In [1]: import numpy as np

In [2]: np.set_printoptions(precision=3, suppress=True, linewidth=160, floatmode="fixed")

In [3]: cent = 10 * np.array([[1.1, -0.6, -0.4], [-0.8, -0.5, -2.1]])

In [4]: rng = np.random.default_rng(278708)

In [5]: z = rng.integers(0, 2, 36)

In [6]: M = cent[z] + rng.normal(size=(36, 3))

In [7]: M
Out[7]: 
array([[ 10.549,  -5.618,  -3.535],
       [ -8.056,  -3.649, -21.005],
       [ -9.036,  -5.295, -18.471],
       [ 10.878,  -6.373,  -2.953],
       [ -9.002,  -4.726, -21.476],
       [ 12.226,  -6.652,  -2.983],
       [ -7.755,  -4.859, -20.921],
       [ -9.273,  -6.538, -21.440],
       [ -7.442,  -4.361, -20.371],
       [ 10.910,  -6.231,  -2.383],
       [  9.227,  -8.107,  -4.456],
       [ 13.081,  -9.585,  -4.282],
       [ 11.060,  -6.029,  -5.692],
       [ 10.599,  -8.361,  -3.303],
       [ -8.859,  -5.145, -21.655],
       [ -8.445,  -4.083, -22.329],
       [ -6.419,  -4.843, -22.845],
       [-10.678,  -4.348, -21.028],
       [ 11.170,  -6.429,  -5.849],
       [ 10.919,  -5.506,  -5.112],
       [ -8.491,  -6.335, -18.590],
       [ 11.448,  -5.362,  -4.590],
       [ -4.880,  -5.346, -20.988],
       [ 11.561,  -6.290,  -3.734],
       [ -8.759,  -4.605, -21.666],
       [ -7.571,  -5.373, -22.474],
       [ -7.936,  -4.795, -21.367],
       [ -6.887,  -4.361, -21.817],
       [ 11.976,  -5.213,  -5.205],
       [ 11.003,  -6.590,  -3.343],
       [ -9.282,  -5.089, -20.404],
       [ -8.079,  -4.034, -20.543],
       [ 10.892,  -3.966,  -2.326],
       [ -8.764,  -6.759, -22.541],
       [ -9.105,  -6.350, -21.139],
       [ -6.907,  -4.318, -20.865]])

In [8]: cent = M[[10, 9]].astype(float)

In [9]: for _ in range(4):
   ...:     z = np.linalg.norm(M[:, None] - cent, axis=-1).argmin(axis=1)
   ...:     cent = np.array([M[z == j].mean(axis=0) for j in range(2)])
   ...: 

In [10]: z
Out[10]: array([1, 0, 0, 1, 0, 1, 0, 0, 0, 1, 1, 1, 1, 1, 0, 0, 0, 0, 1, 1, 0, 1, 0, 1, 0, 0, 0, 0, 1, 1, 0, 0, 1, 0, 0, 0])

In [11]: cent[1] - cent[0]
Out[11]: array([19.339, -1.411, 17.157])

In [12]: np.abs(cent[1] - cent[0]).argmax()
Out[12]: np.int64(0)

In [13]: E = np.loadtxt("layer5.csv", delimiter=",")

In [14]: E
Out[14]: 
array([[-2.000,  0.000,  4.000,  4.000, -1.000, -2.000,  3.000,  0.000,  0.000,  2.000,  0.000],
       [ 0.000, -2.000,  3.000, -3.000, -2.000, -1.000,  2.000,  0.000, -1.000, -3.000, -1.000],
       [ 4.000,  3.000,  0.000, -2.000, -2.000,  3.000,  1.000, -2.000,  0.000, -1.000,  3.000],
       [ 4.000, -3.000, -2.000, -4.000, -1.000,  3.000,  0.000, -2.000, -2.000,  0.000, -1.000],
       [-1.000, -2.000, -2.000, -1.000,  0.000,  0.000,  0.000,  0.000, -2.000, -3.000,  0.000],
       [-2.000, -1.000,  3.000,  3.000,  0.000,  0.000, -1.000, -1.000,  3.000,  2.000,  1.000],
       [ 3.000,  2.000,  1.000,  0.000,  0.000, -1.000,  2.000, -1.000, -1.000,  0.000, -2.000],
       [ 0.000,  0.000, -2.000, -2.000,  0.000, -1.000, -1.000,  4.000, -2.000, -2.000,  1.000],
       [ 0.000, -1.000,  0.000, -2.000, -2.000,  3.000, -1.000, -2.000,  0.000, -1.000,  0.000],
       [ 2.000, -3.000, -1.000,  0.000, -3.000,  2.000,  0.000, -2.000, -1.000, -2.000,  3.000],
       [ 0.000, -1.000,  3.000, -1.000,  0.000,  1.000, -2.000,  1.000,  0.000,  3.000,  2.000]])

In [15]: vec = np.array([-2, 0, -3, 0, -2, 2, -1, 2, -3, 1, -1])

In [16]: rhs = E @ vec

In [17]: rhs
Out[17]: array([-11.000,  -8.000,  -7.000,   9.000,  11.000, -14.000, -10.000,  16.000,   6.000,   3.000,  -2.000])

In [18]: np.round(np.linalg.solve(E, rhs + E[:, 4]), 3) + 0
Out[18]: array([-2.000,  0.000, -3.000,  0.000, -1.000,  2.000, -1.000,  2.000, -3.000,  1.000, -1.000])

In [19]: np.round(np.linalg.solve(E, 2 * rhs), 3) + 0
Out[19]: array([-4.000,  0.000, -6.000,  0.000, -4.000,  4.000, -2.000,  4.000, -6.000,  2.000, -2.000])

In [20]: np.round(np.linalg.solve(E, E[:, 7]), 3) + 0
Out[20]: array([0.000, 0.000, 0.000, 0.000, 0.000, 0.000, 0.000, 1.000, 0.000, 0.000, 0.000])

In [21]: F = np.load("out8.npy")

In [22]: F
Out[22]: 
array([[  4,   0,  -4,   0],
       [  2,   0,  -2,   0],
       [-10,   0,   8,   0],
       [ -5,   0,   4,   0]])

In [23]: # rank 2

In [24]: Uu, s, Vh = np.linalg.svd(F)

In [25]: np.argmax(s[:-1] / (s[1:] + 1e-6)) + 1
Out[25]: np.int64(2)

In [26]: A2 = Uu[:, :2] @ np.diag(s[:2]) @ Vh[:2]

In [27]: np.round(np.linalg.norm(F - A2) / np.linalg.norm(F), 3)
Out[27]: np.float64(0.0)

In [28]: np.allclose(F @ F.T, F.T @ F)
Out[28]: False

In [29]: F @ F
Out[29]: 
array([[  56,    0,  -48,    0],
       [  28,    0,  -24,    0],
       [-120,    0,  104,    0],
       [ -60,    0,   52,    0]])

In [30]: (F - F.T) / 2
Out[30]: 
array([[ 0.000, -1.000,  3.000,  2.500],
       [ 1.000,  0.000, -1.000,  0.000],
       [-3.000,  1.000,  0.000, -2.000],
       [-2.500,  0.000,  2.000,  0.000]])

In [31]: np.round(np.linalg.det(F), 3)
Out[31]: np.float64(0.0)

In [32]: (F + F.T) / 2
Out[32]: 
array([[ 4.000,  1.000, -7.000, -2.500],
       [ 1.000,  0.000, -1.000,  0.000],
       [-7.000, -1.000,  8.000,  2.000],
       [-2.500,  0.000,  2.000,  0.000]])

In [33]: r = np.linalg.matrix_rank(F)

In [34]: r
Out[34]: np.int64(2)

In [35]: ns = np.linalg.svd(F)[2][r:].T

In [36]: np.allclose(F @ ns, 0)
Out[36]: True

In [37]: [int(np.linalg.matrix_rank(F[:, :j + 1])) for j in range(4)]
Out[37]: [1, 1, 2, 2]

In [38]: np.linalg.matrix_rank(F.T @ F), np.linalg.matrix_rank(F @ F.T)
Out[38]: (np.int64(2), np.int64(2))

In [39]: [int(np.linalg.matrix_rank(F[:i])) for i in range(1, len(F) + 1)]
Out[39]: [1, 1, 2, 2]

In [40]: ns.shape
Out[40]: (4, 2)

In [41]: [int(np.linalg.matrix_rank(np.delete(F, i, axis=0))) for i in range(4)]
Out[41]: [2, 2, 2, 2]

In [42]: Uu, s, Vh = np.linalg.svd(F)

In [43]: vecs = Vh[:(s > 1e-8).sum()]

In [44]: vec = F[1] + -2 * F[2] + rng.integers(2) * np.eye(4)[2]

In [45]: vec
Out[45]: array([ 22.000,   0.000, -18.000,   0.000])

In [46]: np.diag(vecs.T @ vecs)
Out[46]: array([1.000, 0.000, 1.000, 0.000])

In [47]: np.linalg.matrix_rank(np.vstack([F, vec]))
Out[47]: np.int64(2)

In [48]: X = np.loadtxt("a.csv", delimiter=",")

In [49]: X
Out[49]: 
array([[-0.326, -1.088,  0.764, -0.389,  0.011,  1.827, -0.589,  1.090,  1.157, -1.157, -1.047,  0.327, -0.440, -1.593,  1.578],
       [ 0.814,  0.032, -0.179,  0.352, -1.850, -0.340,  0.964,  1.225, -0.114,  0.009,  1.143,  2.746,  0.306, -0.162,  0.486],
       [ 1.790, -1.103, -1.592,  0.308,  0.821,  0.499,  0.529,  1.684,  0.232, -0.092, -0.876, -0.624,  1.671,  0.522, -0.792],
       [ 1.465, -1.214,  1.271, -0.439,  1.716, -0.310,  0.095, -0.433, -2.327,  0.143,  0.541,  0.557, -0.093, -1.077,  0.365],
       [-0.163,  1.289, -1.445, -0.188,  0.977,  0.906,  0.674, -1.122, -0.115, -2.319,  1.367,  0.252,  0.883, -0.743,  0.213],
       [ 0.326,  0.599,  0.468,  1.572, -0.501, -0.645, -1.248, -0.081, -1.312, -2.091, -1.850,  0.540,  0.143,  0.886,  0.005],
       [ 0.326,  0.599,  0.348, -1.740,  0.101,  0.613, -1.350,  1.772, -0.456, -0.941,  1.242, -0.136, -1.231,  1.134, -1.258],
       [ 0.814, -0.335, -0.186, -0.991, -1.445,  1.054, -1.337, -1.105, -0.629,  0.492,  0.518, -0.648,  1.447,  1.212,  1.764],
       [ 2.116,  1.329, -0.850,  1.037, -0.026,  1.434, -0.545, -0.712,  0.228,  1.044, -0.330,  0.174, -1.868, -0.564, -0.098],
       [ 0.163, -1.044, -0.792,  0.203,  1.664, -0.874, -0.434, -0.455,  1.300, -0.280,  0.404,  1.126, -1.108,  1.950,  1.435],
       [ 0.326,  0.599,  0.708, -1.318, -0.100,  0.852,  2.684, -0.323, -0.423, -0.321, -1.433,  0.015, -0.711,  1.482,  0.469],
       [ 1.628, -0.059,  1.121,  0.687, -0.775, -1.242,  0.759,  0.179,  1.061, -1.222,  1.158, -2.036, -0.481, -0.205,  0.701],
       [ 0.000, -2.322, -1.324, -0.535, -1.495, -0.041,  0.214, -1.316, -0.362, -0.961, -0.158, -0.085, -1.308, -0.342, -1.282],
       [ 0.163,  0.911, -1.756, -1.610, -0.179, -1.915, -0.258,  0.770, -0.634,  0.108, -1.001, -0.436, -0.569, -1.108,  1.397],
       [-1.302, -0.442, -0.914,  1.648, -0.076,  0.848,  0.662,  1.219, -1.806,  0.237,  0.860, -1.105, -1.008,  0.462,  1.183]])

In [50]: np.sort(np.abs(np.linalg.eigvals(E)))
Out[50]: array([ 0.305,  1.172,  1.279,  2.025,  3.905,  5.388,  5.446,  7.241,  7.286,  8.865, 13.143])

In [51]: np.trace(E)
Out[51]: np.float64(-2.0)

In [52]: round(float(np.abs(np.linalg.eigvals(E)).max()), 3)
Out[52]: 13.143

In [53]: np.linalg.matrix_power(E, 4)
Out[53]: 
array([[ 6730.000, -1082.000, -3948.000, -6746.000, -2851.000,  4930.000,    45.000, -2893.000, -3019.000, -3696.000,  1091.000],
       [-1082.000,  2539.000,  1226.000,  2539.000,  1362.000, -1694.000,   516.000,   785.000,  1300.000,  1819.000,  -472.000],
       [-3948.000,  1226.000,  5777.000,  5715.000,   912.000, -2975.000,  1128.000,   389.000,  3034.000,  4086.000,  -267.000],
       [-6746.000,  2539.000,  5715.000,  9072.000,  2950.000, -5203.000,   716.000,  1950.000,  4353.000,  5588.000,  -836.000],
       [-2851.000,  1362.000,   912.000,  2950.000,  2133.000, -2566.000,  -251.000,  1886.000,  1292.000,  1903.000,  -997.000],
       [ 4930.000, -1694.000, -2975.000, -5203.000, -2566.000,  4765.000,  -792.000, -2745.000, -1889.000, -2529.000,  1646.000],
       [   45.000,   516.000,  1128.000,   716.000,  -251.000,  -792.000,  1289.000,  -322.000,     9.000,   -10.000,  -546.000],
       [-2893.000,   785.000,   389.000,  1950.000,  1886.000, -2745.000,  -322.000,  2634.000,   486.000,   791.000,  -861.000],
       [-3019.000,  1300.000,  3034.000,  4353.000,  1292.000, -1889.000,     9.000,   486.000,  2521.000,  3202.000,   -33.000],
       [-3696.000,  1819.000,  4086.000,  5588.000,  1903.000, -2529.000,   -10.000,   791.000,  3202.000,  4662.000,  -224.000],
       [ 1091.000,  -472.000,  -267.000,  -836.000,  -997.000,  1646.000,  -546.000,  -861.000,   -33.000,  -224.000,  1440.000]])

In [54]: W1 = np.array([[2, 1, 1, 8],
    ...:     [5, 4, 6, 4],
    ...:     [7, 4, 8, 9],
    ...:     [4, 5, 4, 2],
    ...:     [1, 4, 5, 4],
    ...:     [9, 8, 4, 8],
    ...:     [3, 9, 5, 4],
    ...:     [8, 7, 0, 3],
    ...:     [5, 4, 7, 4],
    ...:     [3, 7, 6, 8],
    ...:     [9, 0, 1, 0],
    ...:     [7, 9, 7, 0],
    ...:     [1, 7, 5, 5],
    ...:     [7, 8, 7, 4],
    ...:     [6, 5, 2, 8]])

In [55]: coef = np.array([0, 0, 1, 3])

In [56]: act = np.maximum(X @ W1 + coef, 0)

In [57]: np.linalg.matrix_rank(act)
Out[57]: np.int64(4)

In [58]: cent = np.array([[-3, 2], [0, -1], [3, -1], [-3, -3]])

In [59]: W1 @ cent
Out[59]: 
array([[-27, -22],
       [ -9, -12],
       [-24, -25],
       [ -6,  -7],
       [  0, -19],
       [-39, -18],
       [ -6, -20],
       [-33,   0],
       [ -6, -13],
       [-15, -31],
       [-24,  17],
       [  0,  -2],
       [ -3, -25],
       [-12, -13],
       [-36, -19]])

In [60]: vec = np.array([3, 8, 0, 3, 1, 7, 8, 5, 7, 3, 5, 0, 0, 7, 0])

In [61]: rhs = X @ vec

In [62]: coef, lr = np.zeros(15), 1 / np.linalg.norm(X, 2) ** 2

In [63]: for i in range(30):
    ...:     coef -= lr * X.T @ (X @ coef - rhs)
    ...:     if i % 5 == 0: print(i, round(np.linalg.norm(X @ coef - rhs), 3))
    ...: 
0 0.0
5 0.0
10 0.0
15 0.0
20 0.0
25 0.0

In [64]: coef.round(3) + 0
Out[64]: array([3.000, 8.000, 0.000, 3.000, 1.000, 7.000, 8.000, 5.000, 7.000, 3.000, 5.000, 0.000, 0.000, 7.000, 0.000])

In [65]: np.round(np.linalg.cond(X), 3)
Out[65]: np.float64(1.0)

In [66]: z = rng.permutation(15)

In [67]: A2 = X[:, z] * rng.choice([-1, 1], 15)

In [68]: A2
Out[68]: 
array([[ 1.157,  1.088, -0.440, -0.011, -0.327,  0.764,  1.578,  1.827, -1.090,  0.389, -1.593, -1.047, -0.326,  1.157, -0.589],
       [-0.009, -0.032,  0.306,  1.850, -2.746, -0.179,  0.486, -0.340, -1.225, -0.352, -0.162,  1.143,  0.814, -0.114,  0.964],
       [ 0.092,  1.103,  1.671, -0.821,  0.624, -1.592, -0.792,  0.499, -1.684, -0.308,  0.522, -0.876,  1.790,  0.232,  0.529],
       [-0.143,  1.214, -0.093, -1.716, -0.557,  1.271,  0.365, -0.310,  0.433,  0.439, -1.077,  0.541,  1.465, -2.327,  0.095],
       [ 2.319, -1.289,  0.883, -0.977, -0.252, -1.445,  0.213,  0.906,  1.122,  0.188, -0.743,  1.367, -0.163, -0.115,  0.674],
       [ 2.091, -0.599,  0.143,  0.501, -0.540,  0.468,  0.005, -0.645,  0.081, -1.572,  0.886, -1.850,  0.326, -1.312, -1.248],
       [ 0.941, -0.599, -1.231, -0.101,  0.136,  0.348, -1.258,  0.613, -1.772,  1.740,  1.134,  1.242,  0.326, -0.456, -1.350],
       [-0.492,  0.335,  1.447,  1.445,  0.648, -0.186,  1.764,  1.054,  1.105,  0.991,  1.212,  0.518,  0.814, -0.629, -1.337],
       [-1.044, -1.329, -1.868,  0.026, -0.174, -0.850, -0.098,  1.434,  0.712, -1.037, -0.564, -0.330,  2.116,  0.228, -0.545],
       [ 0.280,  1.044, -1.108, -1.664, -1.126, -0.792,  1.435, -0.874,  0.455, -0.203,  1.950,  0.404,  0.163,  1.300, -0.434],
       [ 0.321, -0.599, -0.711,  0.100, -0.015,  0.708,  0.469,  0.852,  0.323,  1.318,  1.482, -1.433,  0.326, -0.423,  2.684],
       [ 1.222,  0.059, -0.481,  0.775,  2.036,  1.121,  0.701, -1.242, -0.179, -0.687, -0.205,  1.158,  1.628,  1.061,  0.759],
       [ 0.961,  2.322, -1.308,  1.495,  0.085, -1.324, -1.282, -0.041,  1.316,  0.535, -0.342, -0.158,  0.000, -0.362,  0.214],
       [-0.108, -0.911, -0.569,  0.179,  0.436, -1.756,  1.397, -1.915, -0.770,  1.610, -1.108, -1.001,  0.163, -0.634, -0.258],
       [-0.237,  0.442, -1.008,  0.076,  1.105, -0.914,  1.183,  0.848, -1.219, -1.648,  0.462,  0.860, -1.302, -1.806,  0.662]])

In [69]: Uu, _, Vh = np.linalg.svd(X.T @ A2)

In [70]: z
Out[70]: array([ 9,  1, 12,  4, 11,  2, 14,  5,  7,  3, 13, 10,  0,  8,  6])
